$ python -q
>>> import numpy as np
>>> np.set_printoptions(precision=2, suppress=True, linewidth=120)
>>> A = np.load("w.npy")
>>> print(A)
[[ 1.  0.  0.  0.  0.  0.  0.  0.]
 [ 0. -1.  1. -2.  1.  2.  0. -2.]
 [ 0.  0. -2. -2.  1.  2. -2. -1.]
 [ 0.  2.  1. -1.  2. -1.  1.  0.]
 [ 0.  0.  0.  0.  2.  0. -2. -1.]
 [ 0. -2. -1.  2. -2.  0.  1. -1.]
 [ 0. -2. -1. -1.  1. -2.  1.  1.]
 [ 0. -1.  2. -1.  2.  1.  0. -1.]]
>>> rng = np.random.default_rng(8802)
>>> labels = rng.permutation(8)
>>> Y = A[:, labels] * rng.choice([-1, 1], 8)
>>> print(Y)
[[ 0. -0.  0.  1.  0. -0. -0. -0.]
 [-1. -2.  0.  0. -2. -1.  2. -1.]
 [ 0. -2. -2.  0. -1. -1.  2.  2.]
 [ 2.  1.  1.  0.  0. -2.  1. -1.]
 [ 0. -0. -2.  0. -1. -2. -0. -0.]
 [-2. -0.  1.  0. -1.  2. -2.  1.]
 [-2.  2.  1.  0.  1. -1.  1.  1.]
 [-1. -1.  0.  0. -1. -2.  1. -2.]]
>>> Uu, _, Vh = np.linalg.svd(A.T @ Y)
>>> print(labels)
[1 5 6 0 7 4 3 2]
>>> print((Y - Y.T) / 2)
[[ 0.   0.5  0.  -0.5  0.   1.   1.   0.5]
 [-0.5  0.   1.  -0.5 -1.  -0.5  0.   0. ]
 [ 0.  -1.   0.  -0.5  0.5 -1.   0.5  1. ]
 [ 0.5  0.5  0.5  0.   0.  -1.   0.5 -0.5]
 [ 0.   1.  -0.5  0.   0.  -0.5 -0.5  0.5]
 [-1.   0.5  1.   1.   0.5  0.  -0.5  1.5]
 [-1.   0.  -0.5 -0.5  0.5  0.5  0.   0. ]
 [-0.5  0.  -1.   0.5 -0.5 -1.5  0.   0. ]]
>>> print((Y + Y.T) / 2)
[[ 0.  -0.5  0.   1.5  0.  -1.  -1.  -0.5]
 [-0.5 -2.  -1.   0.5 -1.  -0.5  2.  -1. ]
 [ 0.  -1.  -2.   0.5 -1.5  0.   1.5  1. ]
 [ 1.5  0.5  0.5  0.   0.  -1.   0.5 -0.5]
 [ 0.  -1.  -1.5  0.  -1.  -1.5  0.5 -0.5]
 [-1.  -0.5  0.  -1.  -1.5  2.  -1.5 -0.5]
 [-1.   2.   1.5  0.5  0.5 -1.5  1.   1. ]
 [-0.5 -1.   1.  -0.5 -0.5 -0.5  1.  -2. ]]
>>> print(round(np.linalg.det(Y), 2))
507.0
>>> print(np.allclose(Y, Y.T))
False
>>> print(np.allclose(Y @ Y.T, Y.T @ Y))
False
>>> x0 = np.array([1, 1, 2, 1, -2, -2, -3, 0])
>>> print(A @ x0)
[ 1. -7. -6. -2.  2. -1. -6. -4.]
>>> print(A @ np.eye(8)[7])
[ 0. -2. -1.  0. -1. -1.  1. -1.]
>>> print(A @ np.ones(8))
[ 1. -1. -4.  4. -1. -3. -3.  2.]
>>> print(np.linalg.norm(A @ x0) <= np.linalg.norm(A, 2) * np.linalg.norm(x0) + 1e-9)
True
>>> print((A @ x0).argmax())
4
>>> print(np.sign((A @ x0).round(6)))
[ 1. -1. -1. -1.  1. -1. -1. -1.]
